$ python -q
>>> import numpy as np
>>> import numpy.linalg as la
>>> np.set_printoptions(precision=2, suppress=True, linewidth=120, sign=" ")
>>> rd = lambda a: np.round(a, 2) + 0
>>> data = np.loadtxt("layer16.csv", delimiter=",")
>>> print(rd(data))
[[-0.1   1.73  0.49  1.89  0.35  1.11 -0.58  0.67 -0.24]
 [-0.91 -0.61  1.66 -1.09 -0.41  1.67  0.12  0.64 -0.71]
 [ 0.6  -0.79 -0.31  0.49 -2.08  0.6  -1.41  0.21  0.98]
 [ 0.    1.32 -1.55 -0.8  -1.33  0.74  0.8  -0.26 -1.11]
 [ 0.8   1.58  0.79 -1.65  0.01 -0.74 -1.23  0.46  0.46]
 [-0.3   0.49  1.55  0.64 -1.32 -1.05  0.42 -1.61 -0.49]
 [-2.51  0.55 -0.43 -0.16 -0.34 -0.49 -0.1   0.33  1.3 ]
 [-0.5   0.   -0.41 -0.37  0.85  0.97 -1.51 -2.12 -0.14]
 [ 0.7   0.49  0.38 -0.22  0.13  1.13  1.43 -0.79  2.02]]
>>> rng = np.random.default_rng(80889)
>>> lab = rng.permutation(9)
>>> print(lab)
[ 4  3  5  6  1  8  7  2  0]
>>> out = data[lab][:, lab]
>>> print(rd(np.sort(np.abs(la.eigvals(out)))))
[ 3.  3.  3.  3.  3.  3.  3.  3.  3.]
>>> r0, r1 = data[8], data[4]
>>> print(rd(r0 @ r1))
0.0
>>> p = (r0 @ r1) / (r0 @ r0) * r0
>>> print((r1 - p) @ r0)
0.0
>>> print(rd(r1 - p))
[ 0.8   1.58  0.79 -1.65  0.01 -0.74 -1.23  0.46  0.46]
>>> print(rd(data @ data.T))
[[ 9.  0.  0.  0.  0.  0.  0.  0.  0.]
 [ 0.  9.  0.  0.  0.  0.  0.  0.  0.]
 [ 0.  0.  9.  0.  0.  0.  0.  0.  0.]
 [ 0.  0.  0.  9.  0.  0.  0.  0.  0.]
 [ 0.  0.  0.  0.  9.  0.  0.  0.  0.]
 [ 0.  0.  0.  0.  0.  9.  0.  0.  0.]
 [ 0.  0.  0.  0.  0.  0.  9.  0.  0.]
 [ 0.  0.  0.  0.  0.  0.  0.  9.  0.]
 [ 0.  0.  0.  0.  0.  0.  0.  0.  9.]]
>>> print(rd(la.svd(data, compute_uv=False)))
[ 3.  3.  3.  3.  3.  3.  3.  3.  3.]
>>> print(rd(data.T @ data))
[[ 9.  0.  0.  0.  0.  0.  0.  0.  0.]
 [ 0.  9.  0.  0.  0.  0.  0.  0.  0.]
 [ 0.  0.  9.  0.  0.  0.  0.  0.  0.]
 [ 0.  0.  0.  9.  0.  0.  0.  0.  0.]
 [ 0.  0.  0.  0.  9.  0.  0.  0.  0.]
 [ 0.  0.  0.  0.  0.  9.  0.  0.  0.]
 [ 0.  0.  0.  0.  0.  0.  9.  0.  0.]
 [ 0.  0.  0.  0.  0.  0.  0.  9.  0.]
 [ 0.  0.  0.  0.  0.  0.  0.  0.  9.]]
>>> print(rd(data[:, 5] @ data[:, 0]))
0.0
>>> U, sv, Vh = la.svd(data, full_matrices=False)
>>> print((sv > 1e-8).sum())
9
>>> E = np.load("m.npy")
>>> print(E)
[[-2 -1  2  0]
 [ 0  0  0  1]
 [ 0  0  1  2]
 [ 0  0  0  0]]
>>> # triangular
>>> W1 = np.array([[-2, 0, 0], [2, 1, 2], [2, 2, 1], [1, -1, 2]])
>>> c = np.array([1, 2, 2])
>>> H = np.maximum(E @ W1 + c, 0)
>>> print((H > 0).astype(int))
[[ 1  1  1]
 [ 1  1  1]
 [ 1  1  1]
 [ 1  1  1]]
>>> print(H)
[[ 7  5  2]
 [ 2  1  4]
 [ 5  2  7]
 [ 1  2  2]]
>>> W2 = np.array([[0, 1], [2, 1], [0, 2]])
>>> print(W1 @ W2)
[[ 0 -2]
 [ 2  7]
 [ 4  6]
 [-2  4]]
>>> out = np.c_[H[:, :2] @ np.array([[9, 6], [5, -6]]), np.array([-1, -4, 5, 5])]
>>> print(out)
[[88 12 -1]
 [23  6 -4]
 [55 18  5]
 [19 -6  5]]
>>> print(la.matrix_rank(np.c_[H, out]))
4
>>> print([int(la.matrix_rank(la.matrix_power(E, p))) for p in range(1, 5)])
[3, 2, 2, 2]
>>> print(la.matrix_rank(E - E[0, 0] * np.eye(4)))
3
>>> print(rd(np.sort(la.eigvals(E))))
[-2.  0.  0.  1.]
>>> r0 = np.array([2, 0, -2, 2])
>>> arr = -1 * np.eye(4) + np.outer(r0, r0)
>>> print(arr)
[[ 3.  0. -4.  4.]
 [ 0. -1.  0.  0.]
 [-4.  0.  3. -4.]
 [ 4.  0. -4.  3.]]
>>> P = np.triu(np.array([[5, 1, 3, 4], [4, 3, 0, 0], [3, 4, 5, 5], [5, 3, 1, 5]]), 1) + np.eye(4)
>>> out = P @ arr @ la.inv(P)
>>> print(np.trace(out), np.trace(arr))
8.0 8.0
>>> print(out)
[[  7.  -8. -32. 136.]
 [  0.  -1.   0.   0.]
 [ 16. -16. -65. 272.]
 [  4.  -4. -16.  67.]]
>>> print(np.all(la.eigvalsh(arr) > 0))
False
>>> evals, evecs = la.eig(arr)
>>> print(rd(arr @ evecs[:, 0] - evals[0] * evecs[:, 0]))
[ 0.  0.  0.  0.]
>>> print(rd(np.sort(la.eigvals(la.inv(arr)))))
[-1.   -1.   -1.    0.09]
>>> print(rd(np.sort(la.eigvals(arr.T))))
[-1. -1. -1. 11.]
>>> print(rd(np.sort(la.eigvals(arr @ arr))))
[   1.    1.    1.  121.]
>>> m1 = np.load("out2.npy")
>>> print(m1)
[[ 5.3  1.  -2.  -3.   6.  -1.  -3.  -1.  -1. ]
 [ 2.  -1.7  7.   3.  -4.   6.   4.   5.   0. ]
 [ 9.   1.   5.3  1.  -6.   7.  -8.   5.  -9. ]
 [-2.  -4.  -2.   9.3  8.   8.  -1.   2.  -5. ]
 [-4.   9.  -5.  -8.  -0.7 -9.   6.   8.   8. ]
 [-6.   8.  -2.  -2.   6.   3.3 -5.   5.  -6. ]
 [-2.   3.  -8.   9.   0.   6.   9.3  0.  -4. ]
 [ 9.  -5.  -1.   0.   1.   9.   7.   3.3  8. ]
 [ 5.   1.  -2.  -3.   6.  -1.  -3.  -1.  -0.7]]
>>> T = np.stack([m1, -2 * m1, m1[::-1]])
>>> print(rd(T.sum(axis=0)))
[[ -0.3   0.    0.    0.    0.    0.    0.    0.    0.3]
 [  7.   -3.3  -8.   -3.    5.    3.    3.   -1.7   8. ]
 [-11.    2.  -13.3   8.    6.   -1.   17.3  -5.    5. ]
 [ -4.   12.    0.  -11.3  -2.   -4.7  -4.    3.   -1. ]
 [  0.    0.    0.    0.    0.    0.    0.    0.    0. ]
 [  4.  -12.    0.   11.3   2.    4.7   4.   -3.    1. ]
 [ 11.   -2.   13.3  -8.   -6.    1.  -17.3   5.   -5. ]
 [ -7.    3.3   8.    3.   -5.   -3.   -3.    1.7  -8. ]
 [  0.3   0.    0.    0.    0.    0.    0.    0.   -0.3]]
>>> print(rd(la.norm(T, axis=(1, 2))))
[ 47.44  94.89  47.44]
>>> print((T @ m1.T).shape)
(3, 9, 9)
>>> lab = rng.permutation(9)
>>> print(lab)
[ 7  3  5  6  2  0  4  8  1]
>>> out = m1[lab][:, lab]
>>> print(out)
[[ 3.3  0.   9.   7.  -1.   9.   1.   8.  -5. ]
 [ 2.   9.3  8.  -1.  -2.  -2.   8.  -5.  -4. ]
 [ 5.  -2.   3.3 -5.  -2.  -6.   6.  -6.   8. ]
 [ 0.   9.   6.   9.3 -8.  -2.   0.  -4.   3. ]
 [ 5.   1.   7.  -8.   5.3  9.  -6.  -9.   1. ]
 [-1.  -3.  -1.  -3.  -2.   5.3  6.  -1.   1. ]
 [ 8.  -8.  -9.   6.  -5.  -4.  -0.7  8.   9. ]
 [-1.  -3.  -1.  -3.  -2.   5.   6.  -0.7  1. ]
 [ 5.   3.   6.   4.   7.   2.  -4.   0.  -1.7]]
>>> print(np.diag(out))
[ 3.3  9.3  3.3  9.3  5.3  5.3 -0.7 -0.7 -1.7]
>>> print(np.allclose(out, m1))
False
>>> print(np.trace(out))
32.7
>>> theta = np.radians(90)
>>> r_ = np.eye(9)
>>> r_[8, 8] = r_[4, 4] = np.cos(theta)
>>> r_[8, 4], r_[4, 8] = -np.sin(theta), np.sin(theta)
>>> print(rd(r_))
[[ 1.  0.  0.  0.  0.  0.  0.  0.  0.]
 [ 0.  1.  0.  0.  0.  0.  0.  0.  0.]
 [ 0.  0.  1.  0.  0.  0.  0.  0.  0.]
 [ 0.  0.  0.  1.  0.  0.  0.  0.  0.]
 [ 0.  0.  0.  0.  0.  0.  0.  0.  1.]
 [ 0.  0.  0.  0.  0.  1.  0.  0.  0.]
 [ 0.  0.  0.  0.  0.  0.  1.  0.  0.]
 [ 0.  0.  0.  0.  0.  0.  0.  1.  0.]
 [ 0.  0.  0.  0. -1.  0.  0.  0.  0.]]
>>> out = m1 @ r_.T
>>> print(np.allclose(la.norm(m1, axis=1), la.norm(out, axis=1)))
True
>>> print(rd(la.det(r_)), np.trace(r_))
1.0 7.0
